$ python -q
>>> import numpy as np
>>> np.set_printoptions(precision=1, suppress=True, linewidth=200)
>>> M = np.loadtxt("out1.csv", delimiter=",")
>>> print(M)
[[-2.7  1.7 -4.5  4.5]
 [ 1.5  0.2 -3.  -2.1]
 [-3.   1.9 -5.4  2.8]
 [ 1.4  0.5 -2.5 -1.9]
 [-0.5  1.3 -2.9  0.3]
 [-0.3  1.1 -4.6  0.2]
 [ 0.4  0.1 -1.2 -0.9]
 [-2.5  2.9 -2.8  1.7]
 [-1.7  1.4 -2.5  2.1]
 [-2.1  0.4 -2.9  3.3]
 [-1.6  1.6 -2.   2.6]
 [-0.3 -0.9 -1.   1.3]
 [-2.8  1.7 -5.4  3.4]
 [-1.5  2.1 -4.9  1.5]
 [ 0.   1.4 -4.5 -1.3]
 [-2.4  3.3 -4.   0.9]
 [-0.1 -1.9 -2.7  0.6]
 [-0.8 -1.5 -1.5  2.5]
 [-1.1  0.  -3.8  1.8]]
>>> A2 = np.c_[M[:, :1] @ np.array([[0]]), np.array([3, 1, 1, 2, 3, 0, 3, 1, 3, 2, 0, 0, 0, 1, 0, 2, 3, 0, 0])]
>>> print(A2)
[[0. 3.]
 [0. 1.]
 [0. 1.]
 [0. 2.]
 [0. 3.]
 [0. 0.]
 [0. 3.]
 [0. 1.]
 [0. 3.]
 [0. 2.]
 [0. 0.]
 [0. 0.]
 [0. 0.]
 [0. 1.]
 [0. 0.]
 [0. 2.]
 [0. 3.]
 [0. 0.]
 [0. 0.]]
>>> print(np.linalg.norm(np.linalg.qr(M)[0].T @ A2, axis=0) ** 2 / ((A2 ** 2).sum(axis=0) + 1e-12))
[0.  0.4]
>>> r0, r1 = M[7], M[16]
>>> print(round(float(r0 @ r0), 1))
25.4
>>> print(round(r0 @ r1, 1))
3.3
>>> p = (r0 @ r1) / (r0 @ r0) * r0
>>> print(np.outer(r0, r1))
[[ 0.2  4.8  6.8 -1.5]
 [-0.3 -5.5 -7.8  1.7]
 [ 0.3  5.3  7.6 -1.7]
 [-0.2 -3.2 -4.6  1. ]]
>>> print(p)
[-0.3  0.4 -0.4  0.2]
>>> print(r1 - p)
[ 0.2 -2.3 -2.3  0.4]
>>> print(np.linalg.matrix_rank(np.outer(r0, r1)))
1
>>> W0 = np.loadtxt("test17.csv", delimiter=",")
>>> print(W0)
[[ 0.1 -0.6 -0.2 -0.1  0.4  0.6  0. ]
 [-1.   1.4  1.3  1.1 -1.1 -2.3  0.6]
 [-0.3 -0.2 -0.1  0.4  0.   0.4  0. ]
 [ 0.4 -0.7 -0.8 -0.7  0.6  1.  -0.8]
 [ 0.1  0.2  0.2  0.2 -0.6 -0.7 -0.1]
 [ 0.4 -0.1 -0.2  0.   0.1  0.2  0.2]
 [ 0.1  0.7  0.6  0.9 -0.7 -1.4  0.1]
 [-1.8  3.   2.9  2.4 -2.6 -4.2  1.5]
 [ 0.   0.4  0.8  0.5 -0.6 -0.8  0.3]
 [-0.9  0.7  1.3  1.1 -0.7 -1.4  0.3]
 [-1.5  2.4  2.8  2.9 -2.  -3.6  0.9]
 [ 2.  -3.2 -3.5 -3.5  3.9  4.9 -1.6]
 [-2.1  3.5  3.6  4.1 -4.  -5.9  2.2]
 [ 1.6 -2.3 -1.9 -1.7  2.2  3.1 -1.4]
 [-1.3  2.9  2.5  3.1 -2.2 -4.3  1.5]
 [-0.1 -0.7 -0.6 -0.4  0.4  0.6 -0.7]
 [-0.2  0.1  0.   0.2 -0.1  0.1 -0.4]
 [-0.5  0.5  0.4  0.6 -0.6 -0.7  0.6]
 [ 0.2 -0.3  0.  -0.1  0.6 -0.1 -0.3]
 [ 0.4 -1.1 -1.5 -1.2  0.8  2.  -0.7]
 [ 0.3 -1.2 -1.5 -2.1  1.5  2.2 -0.2]
 [ 2.4 -3.5 -4.  -3.6  2.6  5.3 -1.5]]
>>> cov = np.cov(W0, rowvar=False)
>>> print(cov.shape)
(7, 7)
>>> print(np.round(np.corrcoef(W0[:, 4], W0[:, 2])[0, 1], 1))
-1.0
>>> print(np.round(np.polyfit(W0[:, 4], W0[:, 2], 1), 1) + 0)
[-1.1  0. ]
>>> A2 = np.c_[W0[:, :5] @ np.array([[6, 1, 5, -4, 8],
...     [-7, -3, -4, 0, 8],
...     [4, 6, -2, -9, -3],
...     [5, -6, -2, 1, 2],
...     [-5, 1, 3, 2, -6]]), np.array([1, 0, -2, 3, -3, -1, -2, -2, 0, 0, -3, 3, 1, 3, 1, 0, -2, 3, 2, -1, -1, -3])]
>>> print(A2.round(1) + 0)
[[  1.5   1.7   4.7   2.1  -6.    1. ]
 [  0.4  -5.1 -18.7  -8.8   8.1   0. ]
 [  1.2  -2.7  -1.3   2.5  -2.9  -2. ]
 [ -2.4   2.5   9.6   6.1  -5.    3. ]
 [  4.   -1.1  -2.9  -3.2   5.8  -3. ]
 [  1.8  -0.4   3.1   0.4   2.4  -1. ]
 [  6.1  -4.5  -7.4  -6.3  10.6  -2. ]
 [  4.8 -10.4 -39.4 -21.7  21.3  -2. ]
 [  5.9   0.   -6.   -7.9   5.4   0. ]
 [  3.9  -2.5 -14.2  -8.4   0.9   0. ]
 [  9.9 -11.3 -34.5 -20.3  16.6  -3. ]
 [-16.6  15.5  48.5  27.8 -29.5   3. ]
 [ 17.8 -19.6 -51.9 -27.9  32.6   1. ]
 [ -1.4   9.5  31.   13.4 -16.5   3. ]
 [  8.4 -15.8 -35.9 -18.6  24.7   1. ]
 [ -2.1   1.2   5.5   6.2  -7.8   0. ]
 [ -0.4  -1.8  -2.1   0.8   0.2  -2. ]
 [  1.1  -3.8  -8.3  -2.2   3.6   3. ]
 [ -0.2   2.3   4.2   0.3  -4.6   2. ]
 [ -5.9   2.7  14.2  12.3  -8.3  -1. ]
 [-13.8   9.   18.   13.2 -15.9  -1. ]
 [ -8.1  13.1  49.   28.  -19.6  -3. ]]
>>> print(np.linalg.matrix_rank(np.c_[W0, A2]))
8
>>> print(np.linalg.matrix_rank(A2))
6
>>> print(np.round(np.linalg.norm(A2 - W0 @ np.linalg.lstsq(W0, A2)[0], axis=0), 1) + 0)
[0.  0.  0.  0.  0.  7.6]
>>> print(np.argsort(-np.linalg.norm(W0, axis=0).round(6), kind="stable")[:3])
[5 3 2]
>>> print(np.linalg.cond(W0) > 100)
False
>>> print(np.linalg.matrix_rank(W0, rtol=0.1))
1
>>> def softmax(z):
...     e = np.exp(z - z.max(axis=-1, keepdims=True))
...     return e / e.sum(axis=-1, keepdims=True)
... 
>>> print(np.round(softmax(W0[14] + 4), 1) + 0)
[0.  0.3 0.2 0.4 0.  0.  0.1]
>>> print(softmax(W0).sum(axis=1))
[1. 1. 1. 1. 1. 1. 1. 1. 1. 1. 1. 1. 1. 1. 1. 1. 1. 1. 1. 1. 1. 1.]
>>> print(np.round(softmax(10 * W0[14]), 1) + 0)
[0.  0.1 0.  0.9 0.  0.  0. ]
>>> scores = W0 @ W0.T / np.sqrt(7)
>>> print(softmax(scores).round(6).argmax(axis=1))
[21 12 21 21 12 21 12 12 12 12 12 21 12 21 12 21 10 12 11 21 21 21]
>>> Z = np.sign(np.array([[1, -7, 3], [-3, 5, -2], [6, 0, 8]]))
>>> A2 = (np.tril(Z, -1) + np.eye(3)) @ (np.triu(Z, 1) + np.eye(3))
>>> ev = np.array([2, 1, 3])
>>> m1 = np.rint(A2 * ev @ np.linalg.inv(A2)) + 0
>>> print(m1)
[[ 1.  1.  2.]
 [ 2.  0. -4.]
 [-2.  1.  5.]]
>>> print(np.round(np.linalg.det(m1.T), 1))
6.0
>>> print(np.linalg.eigvals(m1))
[3. 2. 1.]
>>> print(np.trace(m1))
6.0
>>> m1.inv()
Traceback (most recent call last):
  File "<python-input-43>", line 1, in <module>
    m1.inv()
    ^^^^^^
AttributeError: 'numpy.ndarray' object has no attribute 'inv'
>>> print((m1 - m1.T) / 2)
[[ 0.  -0.5  2. ]
 [ 0.5  0.  -2.5]
 [-2.   2.5  0. ]]
>>> print(np.linalg.matrix_power(m1, 4))
[[ -49.   15.   80.]
 [ 130.  -14. -160.]
 [-130.   15.  161.]]
>>> assert m1 == m1.T
Traceback (most recent call last):
  File "<python-input-46>", line 1, in <module>
    assert m1 == m1.T
           ^^^^^^^^^^
ValueError: The truth value of an array with more than one element is ambiguous. Use a.any() or a.all()
>>> r0 = np.array([1, 0])
>>> print(np.cross(m1[1, :3], m1[2, :3]))
[ 4. -2.  2.]
>>> print(np.correlate(m1[1], m1[2], "full"))
[ 10.   2. -24.  -4.   8.]
>>> x = np.array([3, 2, 0])
>>> print(m1 * x)
[[ 3.  2.  0.]
 [ 6.  0. -0.]
 [-6.  2.  0.]]
>>> print(np.sign((m1 @ x).round(6)))
[ 1.  1. -1.]
>>> print(np.einsum("ij,j->i", m1, x))
[ 5.  6. -4.]
>>> print(np.linalg.norm(m1 @ x) <= np.linalg.norm(m1, 2) * np.linalg.norm(x) + 1e-9)
True
>>> print(m1 @ np.eye(3)[1])
[1. 0. 1.]
>>> print((m1 * x).sum(axis=1))
[ 5.  6. -4.]
>>> print((m1 @ x).argmax())
1
>>> ev, V = np.linalg.eig(m1)
>>> print(np.sort(np.linalg.eigvals(m1 @ m1)))
[1. 4. 9.]
>>> data = np.load("arr.npy")
>>> print(data)
[[-3  3  1  2  3  2]
 [ 1  4  3  0  0  1]
 [ 0  1  9  2  0  0]
 [ 3  3  3 -6  3  2]
 [ 1  1  1  0  8  3]
 [ 1  1  1  2  3  3]]
>>> dist = np.linalg.norm(M[:, None] - M[None], axis=-1)
>>> print(np.linalg.norm(M, axis=1))
[7.1 4.  7.  3.5 3.2 4.7 1.6 5.  3.9 4.9 4.  1.9 7.2 5.7 4.9 5.8 3.4 3.4 4.3]
>>> print(dist.mean(axis=1).argmax())
1
>>> print((dist + 1e9 * np.eye(19)).round(6).argmin(axis=1))
[12  3 12  1  5 14  3 15 10  8  8 17  2 15  5  7 11 11  8]
>>> print(dist.shape)
(19, 19)
>>> print(np.flatnonzero(dist[11] < dist.mean() / 2))
[11 17]
>>> A = np.load("data.npy")
>>> print(A)
[[ 3.  0.  0.  0.  0.  0.]
 [ 0. 12.  9.  9.  9.  0.]
 [ 0.  9. 12.  9.  9.  0.]
 [ 0.  9.  9. 12.  9.  0.]
 [ 0.  9.  9.  9. 12.  0.]
 [ 0.  0.  0.  0.  0.  3.]]
>>> # symmetric
>>> ev, V = np.linalg.eigvalsh(A)
Traceback (most recent call last):
  File "<python-input-71>", line 1, in <module>
    ev, V = np.linalg.eigvalsh(A)
    ^^^^^
ValueError: too many values to unpack (expected 2)
>>> ev, V = np.linalg.eigh(A)
>>> print(np.linalg.eigvalsh(A @ A))
[   9.    9.    9.    9.    9. 1521.]
>>> print(np.round(ev.sum(), 1), np.trace(A))
54.0 54.0
>>> print(V @ np.diag(ev) @ V.T)
[[ 3.  0.  0.  0.  0.  0.]
 [ 0. 12.  9.  9.  9.  0.]
 [ 0.  9. 12.  9.  9.  0.]
 [ 0.  9.  9. 12.  9.  0.]
 [ 0.  9.  9.  9. 12.  0.]
 [ 0.  0.  0.  0.  0.  3.]]
>>> print(np.abs(V[:, -1]))
[0.  0.5 0.5 0.5 0.5 0. ]
>>> print(np.abs(V[:, -1]).round(6).argmax())
1
>>> print(np.round(V.T @ A @ V, 1) + 0)
[[ 3.  0.  0.  0.  0.  0.]
 [ 0.  3.  0.  0.  0.  0.]
 [ 0.  0.  3.  0.  0.  0.]
 [ 0.  0.  0.  3.  0.  0.]
 [ 0.  0.  0.  0.  3.  0.]
 [ 0.  0.  0.  0.  0. 39.]]
>>> print(np.linalg.svd(A, compute_uv=False))
[39.  3.  3.  3.  3.  3.]
>>> Lm = np.linalg.cholesky(A)
>>> print(A / np.sqrt(np.outer(np.diag(A), np.diag(A))))
[[1.  0.  0.  0.  0.  0. ]
 [0.  1.  0.8 0.8 0.8 0. ]
 [0.  0.8 1.  0.8 0.8 0. ]
 [0.  0.8 0.8 1.  0.8 0. ]
 [0.  0.8 0.8 0.8 1.  0. ]
 [0.  0.  0.  0.  0.  1. ]]
>>> print(Lm @ Lm.T)
[[ 3.  0.  0.  0.  0.  0.]
 [ 0. 12.  9.  9.  9.  0.]
 [ 0.  9. 12.  9.  9.  0.]
 [ 0.  9.  9. 12.  9.  0.]
 [ 0.  9.  9.  9. 12.  0.]
 [ 0.  0.  0.  0.  0.  3.]]
>>> print(np.round(np.prod(np.diag(Lm)) ** 2, 1), round(np.linalg.det(A), 1))
9477.0 9477.0
>>> print(np.linalg.eigvalsh(A).min() > 0)
True
